$ python3 -q
>>> import numpy as np
>>> from numpy import linalg as LA
>>> np.set_printoptions(precision=2, suppress=True, linewidth=200)
>>> def rnd(a):
...     return np.round(a, 2) + 0
... 
>>> r0 = np.array([2, -3, 4, 0, -1, 5]) + 0.5
>>> K = np.outer(r0, r0) / (r0 @ r0)
>>> rnd(K)
array([[ 0.1 , -0.1 ,  0.18,  0.02, -0.02,  0.22],
       [-0.1 ,  0.1 , -0.18, -0.02,  0.02, -0.22],
       [ 0.18, -0.18,  0.32,  0.04, -0.04,  0.39],
       [ 0.02, -0.02,  0.04,  0.  ,  0.  ,  0.04],
       [-0.02,  0.02, -0.04,  0.  ,  0.  , -0.04],
       [ 0.22, -0.22,  0.39,  0.04, -0.04,  0.48]])
>>> U, sig, vt = LA.svd(K)
>>> evecs = vt[:(sig > 1e-8).sum()]
>>> rng = np.random.default_rng(45)
>>> vec = K[3] + 5 * K[5] + rng.integers(2) * np.eye(6)[5]
>>> rnd(vec)
array([ 1.1 , -1.1 ,  1.98,  0.22, -0.22,  3.43])
>>> print(np.allclose(evecs.T @ evecs @ vec, vec))
False
>>> [round(float(x), 2) for x in LA.svd(K, compute_uv=False)[:3]]
[1.0, 0.0, 0.0]
>>> LA.matrix_rank(K, rtol=0.1)
np.int64(1)
>>> U, sig, vt = LA.svd(K)
>>> print(rnd(sig))
[1. 0. 0. 0. 0. 0.]
>>> Y = U[:, :1] @ np.diag(sig[:1]) @ vt[:1]
>>> rnd(np.abs(K - Y).max())
np.float64(0.0)
>>> rnd(LA.norm(K - Y) / LA.norm(K))
np.float64(0.0)
>>> ev, evecs = LA.eigh(K)
>>> vec = np.array([0, 0, 2, 0, 4, 1])
>>> print(rnd(vec @ K @ vec / (vec @ vec)), rnd(ev[0]), rnd(ev[-1]))
0.12 0.0 1.0
>>> rnd(evecs * np.maximum(ev, 0) @ evecs.T)
array([[ 0.1 , -0.1 ,  0.18,  0.02, -0.02,  0.22],
       [-0.1 ,  0.1 , -0.18, -0.02,  0.02, -0.22],
       [ 0.18, -0.18,  0.32,  0.04, -0.04,  0.39],
       [ 0.02, -0.02,  0.04,  0.  ,  0.  ,  0.04],
       [-0.02,  0.02, -0.04,  0.  ,  0.  , -0.04],
       [ 0.22, -0.22,  0.39,  0.04, -0.04,  0.48]])
>>> rnd(vec @ K @ vec)
np.float64(2.46)
>>> E = np.load("w.npy")
>>> E
array([[  1,  -4,  16, -64],
       [  1,  -3,   9, -27],
       [  1,  -2,   4,  -8],
       [  1,  -1,   1,  -1],
       [  1,   0,   0,   0],
       [  1,   1,   1,   1],
       [  1,   2,   4,   8],
       [  1,   3,   9,  27],
       [  1,   4,  16,  64],
       [  1,   5,  25, 125]])
>>> vec = np.array([5, -8, -8, 4])
>>> E * vec
array([[   5,   32, -128, -256],
       [   5,   24,  -72, -108],
       [   5,   16,  -32,  -32],
       [   5,    8,   -8,   -4],
       [   5,    0,    0,    0],
       [   5,   -8,   -8,    4],
       [   5,  -16,  -32,   32],
       [   5,  -24,  -72,  108],
       [   5,  -32, -128,  256],
       [   5,  -40, -200,  500]])
>>> print(np.einsum("ij,j->i", E, vec))
[-347 -151  -43    1    5   -7  -11   17  101  265]
>>> (E * vec).sum(axis=1)
array([-347, -151,  -43,    1,    5,   -7,  -11,   17,  101,  265])
>>> E @ np.eye(4)[1]
array([-4., -3., -2., -1.,  0.,  1.,  2.,  3.,  4.,  5.])
>>> print(E @ vec)
[-347 -151  -43    1    5   -7  -11   17  101  265]
>>> E @ np.ones(4)
array([-51., -20.,  -5.,   0.,   1.,   4.,  15.,  40.,  85., 156.])
>>> E @ (2 * vec)
array([-694, -302,  -86,    2,   10,  -14,  -22,   34,  202,  530])
>>> t3 = np.stack([E, 2 * E, E[::-1]])
>>> LA.matrix_rank(t3)
array([4, 4, 4])
>>> print((t3 @ E.T).shape)
(3, 10, 10)
>>> print(rnd(LA.norm(t3, axis=(1, 2))))
[163.81 327.62 163.81]
>>> hat = E @ LA.solve(E.T @ E, E.T)
>>> np.allclose(hat @ hat, hat)
True
>>> print(rnd(LA.eigvalsh(hat)))
[0. 0. 0. 0. 0. 0. 1. 1. 1. 1.]
>>> np.trace(hat)
np.float64(4.0)
>>> data = np.load("mat.npy")
>>> data
array([[1, 1, 0, 0, 3, 1],
       [1, 1, 1, 0, 0, 3],
       [3, 1, 1, 1, 0, 0],
       [0, 3, 1, 1, 1, 0],
       [0, 0, 3, 1, 1, 1],
       [1, 0, 0, 3, 1, 1]])
>>> idx = rng.permutation(6)
>>> idx
array([2, 4, 5, 0, 1, 3])
>>> Y = data[idx][:, idx]
>>> Y
array([[1, 0, 0, 3, 1, 1],
       [3, 1, 1, 0, 0, 1],
       [0, 1, 1, 1, 0, 3],
       [0, 3, 1, 1, 1, 0],
       [1, 0, 3, 1, 1, 0],
       [1, 1, 0, 0, 3, 1]])
>>> mat = np.load("layer10.npy")
>>> mat
array([[ 0.1, -0.5, -0.9,  0.4, -1.1,  1. ,  0.2,  0.4,  2. , -0.4,  2. ,  1.7],
       [ 0.5, -6.5, -0.7, -0.7,  0.5,  0.3, -1.3,  0.3,  0.2,  1.3,  0.8,  0.4],
       [ 0.5,  3.5,  1.6, -0.8,  0.3, -1. ,  1.4,  0.1,  0.8,  0.1,  1.2,  0.9],
       [-0.5, -5.5,  0.2,  1.7,  0.8, -0.2, -1.3,  0. , -0.8, -1.9,  0.2, -2.5],
       [-1.6,  2. , -0.3,  0.1,  0.9, -0.2, -1.4, -1.5, -1.4, -0.5, -0.8, -0.5],
       [-0.9, -2.5,  0.5, -1.7, -0.6, -1.1,  0.9,  0.7, -0.2,  0.8,  0.8, -0.2],
       [-0.6,  4.5,  1.2, -2.2,  1. ,  0.1,  0.8, -0.4, -0.5,  0.5, -0.6, -1.8],
       [ 0.2, -1. , -2.3, -0.1, -0.1, -2. , -0.8, -0.7, -0.3,  0.9, -1.2,  0.8],
       [ 0.2,  5.5,  0.2,  0.2, -1.4,  0.5,  2.3,  0.3, -1.2,  0.1, -0.7,  1.1],
       [ 1.6,  5. ,  0.3,  0.4, -0.1, -1. ,  0.9,  0.5, -1.4, -1.4, -1.2, -1. ],
       [ 0.2,  4.5, -0.3, -0.1,  0.7,  0.1,  0.8, -0.1,  0.5,  0.6,  0.1, -1.7],
       [ 0.8,  2.5,  0.1, -1.1,  0.8, -1.2, -0.9,  0.4, -0.4,  0.6, -0.5,  0. ]])
>>> vec = np.array([9, 6, 3, 4, 7, 6, 1, 1, 6, 8, 0, 0])
>>> target = mat @ vec
>>> rnd(target)
array([  4.5, -23.5,  30.3, -47. , -13.1, -32.4,  25.4, -20.3,  25.6,  22. ,  41.5,  18.4])
>>> rnd(LA.solve(mat, target + mat[:, 8]))
array([9., 6., 3., 4., 7., 6., 1., 1., 7., 8., 0., 0.])
>>> rnd(LA.solve(mat.T, mat[7]))
array([0., 0., 0., 0., 0., 0., 0., 1., 0., 0., 0., 0.])
>>> rnd(LA.solve(mat, target))
array([9., 6., 3., 4., 7., 6., 1., 1., 6., 8., 0., 0.])
